% python3 -q
>>> import numpy as np
>>> np.set_printoptions(precision=2, suppress=True, linewidth=160, floatmode="fixed")
>>> def tidy(a):
...     return np.round(a, 2) + 0
... 
>>> W0 = np.array([[-1, -1, -3, 0, 0, 0, -3],
...     [-1, -1, -3, 0, 0, 0, -3],
...     [4, 4, 2, 5, 5, 5, 2],
...     [-3, -3, -5, -2, -2, -2, -5],
...     [2, 2, 0, 3, 3, 3, 0]])
>>> ang = np.radians(180)
>>> r_ = np.eye(7)
>>> r_[1, 1] = r_[4, 4] = np.cos(ang)
>>> r_[1, 4], r_[4, 1] = -np.sin(ang), np.sin(ang)
>>> print(tidy(r_))
[[ 1.00  0.00  0.00  0.00  0.00  0.00  0.00]
 [ 0.00 -1.00  0.00  0.00  0.00  0.00  0.00]
 [ 0.00  0.00  1.00  0.00  0.00  0.00  0.00]
 [ 0.00  0.00  0.00  1.00  0.00  0.00  0.00]
 [ 0.00  0.00  0.00  0.00 -1.00  0.00  0.00]
 [ 0.00  0.00  0.00  0.00  0.00  1.00  0.00]
 [ 0.00  0.00  0.00  0.00  0.00  0.00  1.00]]
>>> B = W0 @ r_.T
>>> print(tidy(np.linalg.svd(W0, compute_uv=False)), tidy(np.linalg.svd(B, compute_uv=False)))
[14.69  7.37  0.00  0.00  0.00] [14.69  7.37  0.00  0.00  0.00]
>>> print(np.allclose(W0 @ W0.T, B @ B.T))
True
>>> print(tidy(B))
[[-1.00  1.00 -3.00  0.00  0.00  0.00 -3.00]
 [-1.00  1.00 -3.00  0.00  0.00  0.00 -3.00]
 [ 4.00 -4.00  2.00  5.00 -5.00  5.00  2.00]
 [-3.00  3.00 -5.00 -2.00  2.00 -2.00 -5.00]
 [ 2.00 -2.00  0.00  3.00 -3.00  3.00  0.00]]
>>> print(np.linalg.cond(W0) > 100)
True
>>> print(tidy(np.linalg.norm(W0, 2) / np.linalg.norm(W0)))
0.89
>>> r0, r1 = W0[4], W0[1]
>>> print(r0 @ r0)
35
>>> p = (r0 @ r1) / (r0 @ r0) * r0
>>> print(np.outer(r0, r1))
[[-2 -2 -6  0  0  0 -6]
 [-2 -2 -6  0  0  0 -6]
 [ 0  0  0  0  0  0  0]
 [-3 -3 -9  0  0  0 -9]
 [-3 -3 -9  0  0  0 -9]
 [-3 -3 -9  0  0  0 -9]
 [ 0  0  0  0  0  0  0]]
>>> print(tidy(p))
[-0.23 -0.23  0.00 -0.34 -0.34 -0.34  0.00]
>>> print(tidy(r1 - p))
[-0.77 -0.77 -3.00  0.34  0.34  0.34 -3.00]
>>> print(tidy((r1 - p) @ r0))
0.0
>>> print(np.linalg.matrix_rank(np.outer(r0, r1)))
1
>>> E = np.loadtxt("arr.csv", delimiter=",")
>>> print(tidy(E))
[[ 0.80 -0.20 -0.07 -0.20  0.34 -0.07  0.20  0.34]
 [-0.20  0.80 -0.07 -0.20  0.34 -0.07  0.20  0.34]
 [-0.07 -0.07  0.98 -0.07  0.11 -0.02  0.07  0.11]
 [-0.20 -0.20 -0.07  0.80  0.34 -0.07  0.20  0.34]
 [ 0.34  0.34  0.11  0.34  0.43  0.11 -0.34 -0.57]
 [-0.07 -0.07 -0.02 -0.07  0.11  0.98  0.07  0.11]
 [ 0.20  0.20  0.07  0.20 -0.34  0.07  0.80 -0.34]
 [ 0.34  0.34  0.11  0.34 -0.57  0.11 -0.34  0.43]]
>>> # keeps lengths
>>> r0 = np.array([0, 0])
>>> print(np.polyval(r0, E[6]))
[0.00 0.00 0.00 0.00 0.00 0.00 0.00 0.00]
>>> print(np.convolve(E[6], r0))
[0.00 0.00 0.00 0.00 0.00 0.00 0.00 0.00 0.00]
>>> vals, evecs = np.linalg.eigh(E)
>>> print(tidy(vals))
[-1.00  1.00  1.00  1.00  1.00  1.00  1.00  1.00]
>>> print(tidy(evecs.T @ evecs))
[[1.00 0.00 0.00 0.00 0.00 0.00 0.00 0.00]
 [0.00 1.00 0.00 0.00 0.00 0.00 0.00 0.00]
 [0.00 0.00 1.00 0.00 0.00 0.00 0.00 0.00]
 [0.00 0.00 0.00 1.00 0.00 0.00 0.00 0.00]
 [0.00 0.00 0.00 0.00 1.00 0.00 0.00 0.00]
 [0.00 0.00 0.00 0.00 0.00 1.00 0.00 0.00]
 [0.00 0.00 0.00 0.00 0.00 0.00 1.00 0.00]
 [0.00 0.00 0.00 0.00 0.00 0.00 0.00 1.00]]
>>> print(tidy(np.linalg.eigvalsh(E @ E)))
[1.00 1.00 1.00 1.00 1.00 1.00 1.00 1.00]
>>> print(tidy(np.linalg.svd(E, compute_uv=False)))
[1.00 1.00 1.00 1.00 1.00 1.00 1.00 1.00]
>>> x = np.array([0, 0, 3, -2, -2, 0, 1, 3])
>>> print(tidy(np.linalg.norm(x)), tidy(np.linalg.norm(E @ x)))
5.2 5.2
>>> print(tidy(np.linalg.det(E)))
-1.0
>>> print(8 - np.linalg.matrix_rank(E - np.eye(8), tol=1e-8))
7
>>> print(tidy(np.linalg.inv(E)))
[[ 0.80 -0.20 -0.07 -0.20  0.34 -0.07  0.20  0.34]
 [-0.20  0.80 -0.07 -0.20  0.34 -0.07  0.20  0.34]
 [-0.07 -0.07  0.98 -0.07  0.11 -0.02  0.07  0.11]
 [-0.20 -0.20 -0.07  0.80  0.34 -0.07  0.20  0.34]
 [ 0.34  0.34  0.11  0.34  0.43  0.11 -0.34 -0.57]
 [-0.07 -0.07 -0.02 -0.07  0.11  0.98  0.07  0.11]
 [ 0.20  0.20  0.07  0.20 -0.34  0.07  0.80 -0.34]
 [ 0.34  0.34  0.11  0.34 -0.57  0.11 -0.34  0.43]]
>>> print(tidy(np.sort(np.abs(np.degrees(np.angle(np.linalg.eigvals(E)))))))
[  0.00   0.00   0.00   0.00   0.00   0.00   0.00 180.00]
>>> F = np.load("data.npy")
>>> print(tidy(F))
[[ 0.10 -1.23  1.50 -0.41 -0.98 -0.80  1.74 -0.24  0.62]
 [ 0.23 -0.36 -1.14  2.25  1.31 -0.20 -0.57 -0.14  0.62]
 [ 0.23 -1.55  1.01  0.81 -0.35 -1.00  1.60 -0.34  1.03]
 [ 0.10 -1.23  1.50 -0.41 -0.98 -0.80  1.74 -0.24  0.62]
 [-0.22  1.54 -1.07 -0.70  0.41  0.99 -1.63  0.33 -1.00]
 [ 0.19 -1.48  1.24  0.37 -0.60 -0.96  1.71 -0.31  0.90]
 [-0.25  1.57 -0.89 -1.02  0.21  1.00 -1.52  0.35 -1.07]
 [ 0.25 -0.49 -1.04  2.29  1.26 -0.29 -0.42 -0.16  0.70]
 [ 0.22 -1.53  1.12  0.62 -0.46 -0.98  1.66 -0.33  0.98]
 [ 0.10 -1.25  1.49 -0.35 -0.96 -0.82  1.74 -0.24  0.64]
 [-0.29  1.55 -0.58 -1.45 -0.09  0.98 -1.30  0.35 -1.14]
 [ 0.19 -0.11 -1.31  2.12  1.37 -0.04 -0.83 -0.08  0.45]
 [-0.12  1.31 -1.45  0.21  0.89  0.85 -1.75  0.26 -0.70]
 [-0.23  0.36  1.14 -2.25 -1.31  0.20  0.56  0.14 -0.62]
 [ 0.28 -0.75 -0.80  2.33  1.14 -0.46 -0.10 -0.22  0.85]
 [-0.31  1.47 -0.30 -1.76 -0.34  0.93 -1.07  0.35 -1.15]
 [-0.27  0.66  0.89 -2.32 -1.19  0.39  0.22  0.20 -0.80]
 [-0.31  1.45 -0.23 -1.82 -0.40  0.91 -1.00  0.34 -1.15]
 [ 0.28 -1.56  0.71  1.28 -0.04 -1.00  1.40 -0.35  1.12]
 [ 0.14  0.19 -1.46  1.90  1.39  0.15 -1.10 -0.01  0.24]]
>>> # looks like rank 2
>>> rk = np.linalg.matrix_rank(W0)
>>> print(rk)
2
>>> null = np.linalg.svd(W0)[2][rk:].T
>>> print([int(np.linalg.matrix_rank(W0[:i])) for i in range(1, len(W0) + 1)])
[1, 1, 2, 2, 2]
>>> print(np.allclose(W0 @ null, 0))
True
>>> print(null.shape)
(7, 5)
>>> rk = np.linalg.matrix_rank(F)
>>> print(rk)
2
>>> null = np.linalg.svd(F)[2][rk:].T
>>> print([int(np.linalg.matrix_rank(F[:i])) for i in range(1, len(F) + 1)])
[1, 2, 2, 2, 2, 2, 2, 2, 2, 2, 2, 2, 2, 2, 2, 2, 2, 2, 2, 2]
>>> print(np.linalg.matrix_rank(F.T @ F), np.linalg.matrix_rank(F @ F.T))
2 2
>>> print(null.shape)
(9, 7)
>>> print([int(np.linalg.matrix_rank(np.delete(F, i, axis=0))) for i in range(20)])
[2, 2, 2, 2, 2, 2, 2, 2, 2, 2, 2, 2, 2, 2, 2, 2, 2, 2, 2, 2]
>>> print(tidy(null @ null.T))
[[ 0.99  0.05  0.00 -0.07 -0.02  0.03 -0.03  0.01 -0.04]
 [ 0.05  0.73  0.14  0.19 -0.03 -0.18  0.26 -0.06  0.19]
 [ 0.00  0.14  0.72  0.21  0.22  0.10 -0.28  0.02 -0.04]
 [-0.07  0.19  0.21  0.40 -0.29  0.12  0.03  0.06 -0.22]
 [-0.02 -0.03  0.22 -0.29  0.79 -0.02  0.17  0.00 -0.04]
 [ 0.03 -0.18  0.10  0.12 -0.02  0.89  0.17 -0.04  0.12]
 [-0.03  0.26 -0.28  0.03  0.17  0.17  0.66  0.05 -0.14]
 [ 0.01 -0.06  0.02  0.06  0.00 -0.04  0.05  0.99  0.04]
 [-0.04  0.19 -0.04 -0.22 -0.04  0.12 -0.14  0.04  0.85]]
>>> ang = np.radians(120)
>>> r_ = np.eye(8)
>>> r_[6, 6] = r_[0, 0] = np.cos(ang)
>>> r_[6, 0], r_[0, 6] = -np.sin(ang), np.sin(ang)
>>> print(tidy(r_))
[[-0.50  0.00  0.00  0.00  0.00  0.00  0.87  0.00]
 [ 0.00  1.00  0.00  0.00  0.00  0.00  0.00  0.00]
 [ 0.00  0.00  1.00  0.00  0.00  0.00  0.00  0.00]
 [ 0.00  0.00  0.00  1.00  0.00  0.00  0.00  0.00]
 [ 0.00  0.00  0.00  0.00  1.00  0.00  0.00  0.00]
 [ 0.00  0.00  0.00  0.00  0.00  1.00  0.00  0.00]
 [-0.87  0.00  0.00  0.00  0.00  0.00 -0.50  0.00]
 [ 0.00  0.00  0.00  0.00  0.00  0.00  0.00  1.00]]
>>> B = E @ r_.T
>>> print(tidy(np.linalg.det(r_)), np.trace(r_))
1.0 5.0
>>> print(tidy(np.linalg.svd(E, compute_uv=False)), tidy(np.linalg.svd(B, compute_uv=False)))
[1.00 1.00 1.00 1.00 1.00 1.00 1.00 1.00] [1.00 1.00 1.00 1.00 1.00 1.00 1.00 1.00]
>>> B = np.array([[2, 2, 0, -2, 3, 1, -2, 2], [-2, 1, -3, 2, 1, 0, 3, -3]])
>>> m1 = B.T @ B
>>> print(m1)
[[  8   2   6  -8   4   2 -10  10]
 [  2   5  -3  -2   7   2  -1   1]
 [  6  -3   9  -6  -3   0  -9   9]
 [ -8  -2  -6   8  -4  -2  10 -10]
 [  4   7  -3  -4  10   3  -3   3]
 [  2   2   0  -2   3   1  -2   2]
 [-10  -1  -9  10  -3  -2  13 -13]
 [ 10   1   9 -10   3   2 -13  13]]
>>> # looks like rank 2
>>> vals, evecs = np.linalg.eigh(m1)
>>> x = np.array([-2, 0, 3, -3, -2, -2, 0, -2])
>>> print((np.sign(evecs[:, -1].round(6)) == np.sign(evecs[0, -1].round(6))).astype(int))
[1 1 1 0 1 1 0 1]
>>> print(x @ m1 @ x)
149
>>> print(tidy(evecs * np.maximum(vals, 0) @ evecs.T))
[[  8.00   2.00   6.00  -8.00   4.00   2.00 -10.00  10.00]
 [  2.00   5.00  -3.00  -2.00   7.00   2.00  -1.00   1.00]
 [  6.00  -3.00   9.00  -6.00  -3.00   0.00  -9.00   9.00]
 [ -8.00  -2.00  -6.00   8.00  -4.00  -2.00  10.00 -10.00]
 [  4.00   7.00  -3.00  -4.00  10.00   3.00  -3.00   3.00]
 [  2.00   2.00   0.00  -2.00   3.00   1.00  -2.00   2.00]
 [-10.00  -1.00  -9.00  10.00  -3.00  -2.00  13.00 -13.00]
 [ 10.00   1.00   9.00 -10.00   3.00   2.00 -13.00  13.00]]
>>> print(tidy(np.linalg.norm(m1, 2) / np.linalg.norm(m1)))
0.94
>>> print(np.linalg.matrix_rank(m1, rtol=0.1))
2
>>> vals, evecs = np.linalg.eigh(m1)
>>> print(tidy(np.abs(evecs[:, -1])))
[0.40 0.07 0.34 0.40 0.15 0.09 0.51 0.51]
>>> print(tidy(np.linalg.eigvalsh(m1 + 3 * np.eye(8))))
[ 3.00  3.00  3.00  3.00  3.00  3.00 21.10 51.90]
>>> print((vals > 1e-8).sum(), (vals < -1e-8).sum())
2 0
>>> print(tidy(evecs.T @ evecs))
[[1.00 0.00 0.00 0.00 0.00 0.00 0.00 0.00]
 [0.00 1.00 0.00 0.00 0.00 0.00 0.00 0.00]
 [0.00 0.00 1.00 0.00 0.00 0.00 0.00 0.00]
 [0.00 0.00 0.00 1.00 0.00 0.00 0.00 0.00]
 [0.00 0.00 0.00 0.00 1.00 0.00 0.00 0.00]
 [0.00 0.00 0.00 0.00 0.00 1.00 0.00 0.00]
 [0.00 0.00 0.00 0.00 0.00 0.00 1.00 0.00]
 [0.00 0.00 0.00 0.00 0.00 0.00 0.00 1.00]]
>>> print(tidy(np.linalg.svd(m1, compute_uv=False)))
[48.90 18.10  0.00  0.00  0.00  0.00  0.00  0.00]
>>> print(tidy(evecs @ np.diag(vals) @ evecs.T))
[[  8.00   2.00   6.00  -8.00   4.00   2.00 -10.00  10.00]
 [  2.00   5.00  -3.00  -2.00   7.00   2.00  -1.00   1.00]
 [  6.00  -3.00   9.00  -6.00  -3.00   0.00  -9.00   9.00]
 [ -8.00  -2.00  -6.00   8.00  -4.00  -2.00  10.00 -10.00]
 [  4.00   7.00  -3.00  -4.00  10.00   3.00  -3.00   3.00]
 [  2.00   2.00   0.00  -2.00   3.00   1.00  -2.00   2.00]
 [-10.00  -1.00  -9.00  10.00  -3.00  -2.00  13.00 -13.00]
 [ 10.00   1.00   9.00 -10.00   3.00   2.00 -13.00  13.00]]
>>> print(np.abs(evecs[:, -1]).round(6).argmax())
6
>>> print(np.unique(vals.round(6) + 0, return_counts=True)[1])
[6 1 1]
>>> print(tidy(evecs.T @ m1 @ evecs))
[[ 0.00  0.00  0.00  0.00  0.00  0.00  0.00  0.00]
 [ 0.00  0.00  0.00  0.00  0.00  0.00  0.00  0.00]
 [ 0.00  0.00  0.00  0.00  0.00  0.00  0.00  0.00]
 [ 0.00  0.00  0.00  0.00  0.00  0.00  0.00  0.00]
 [ 0.00  0.00  0.00  0.00  0.00  0.00  0.00  0.00]
 [ 0.00  0.00  0.00  0.00  0.00  0.00  0.00  0.00]
 [ 0.00  0.00  0.00  0.00  0.00  0.00 18.10  0.00]
 [ 0.00  0.00  0.00  0.00  0.00  0.00  0.00 48.90]]
